$ ipython --no-banner

In [1]: import numpy as np

In [2]: import numpy.linalg as la

In [3]: np.set_printoptions(precision=2, suppress=True, linewidth=140, legacy="1.25")

In [4]: m1 = np.load("sample2.npy")

In [5]: m1
Out[5]: 
array([[ 2,  2,  2,  2],
       [ 1, -2,  1, -2],
       [ 2,  2,  2,  2],
       [ 1, -2,  1, -2]])

In [6]: # row 2 repeats row 0

In [7]: np.allclose(m1[:-1].T @ la.lstsq(m1[:-1].T, m1[-1])[0], m1[-1])
Out[7]: True

In [8]: np.abs(np.diag(la.qr(m1)[1])) > 1e-9
Out[8]: array([ True,  True, False, False])

In [9]: m1 @ la.pinv(m1) @ m1
Out[9]: 
array([[ 2.,  2.,  2.,  2.],
       [ 1., -2.,  1., -2.],
       [ 2.,  2.,  2.,  2.],
       [ 1., -2.,  1., -2.]])

In [10]: np.unique(m1.round(6), axis=0).shape
Out[10]: (2, 4)

In [11]: la.matrix_rank(m1, rtol=0.1)
Out[11]: 2

In [12]: [round(float(x), 2) for x in la.svd(m1, compute_uv=False)[:3]]
Out[12]: [6.0, 4.0, 0.0]

In [13]: rank = la.matrix_rank(m1)

In [14]: rank
Out[14]: 2

In [15]: ns = la.svd(m1)[2][rank:].T

In [16]: [int(la.matrix_rank(m1[:, :j + 1])) for j in range(4)]
Out[16]: [1, 2, 2, 2]

In [17]: ns.shape
Out[17]: (4, 2)

In [18]: u, r1 = m1[3], m1[2]

In [19]: u @ r1
Out[19]: -4

In [20]: pr = (u @ r1) / (u @ u) * u

In [21]: (r1 - pr) @ u
Out[21]: 0.0

In [22]: la.matrix_rank(np.outer(u, r1))
Out[22]: 1

In [23]: r1 - pr
Out[23]: array([2.4, 1.2, 2.4, 1.2])

In [24]: np.outer(u, r1)
Out[24]: 
array([[ 2,  2,  2,  2],
       [-4, -4, -4, -4],
       [ 2,  2,  2,  2],
       [-4, -4, -4, -4]])

In [25]: pr
Out[25]: array([-0.4,  0.8, -0.4,  0.8])

In [26]: other = m1 / la.norm(m1, axis=1, keepdims=True)

In [27]: cov = other @ other.T

In [28]: cov
Out[28]: 
array([[ 1.  , -0.32,  1.  , -0.32],
       [-0.32,  1.  , -0.32,  1.  ],
       [ 1.  , -0.32,  1.  , -0.32],
       [-0.32,  1.  , -0.32,  1.  ]])

In [29]: J = np.array([[-1.7, 0.0, 0.0, -0.1, 0.9],
    ...:     [0.2, -0.8, -7.0, -1.2, 0.6],
    ...:     [-1.1, 0.6, -1.0, -1.0, 1.0],
    ...:     [-1.2, -1.2, 5.0, 0.0, 1.1],
    ...:     [0.8, 1.6, -3.0, -0.1, 0.2],
    ...:     [-1.0, -1.9, -4.0, -2.4, 1.1]])

In [30]: other = J / np.sqrt((J ** 2).mean(axis=1, keepdims=True))

In [31]: la.matrix_rank(other) == la.matrix_rank(J)
Out[31]: True

In [32]: la.norm(other, axis=1)
Out[32]: array([2.24, 2.24, 2.24, 2.24, 2.24, 2.24])
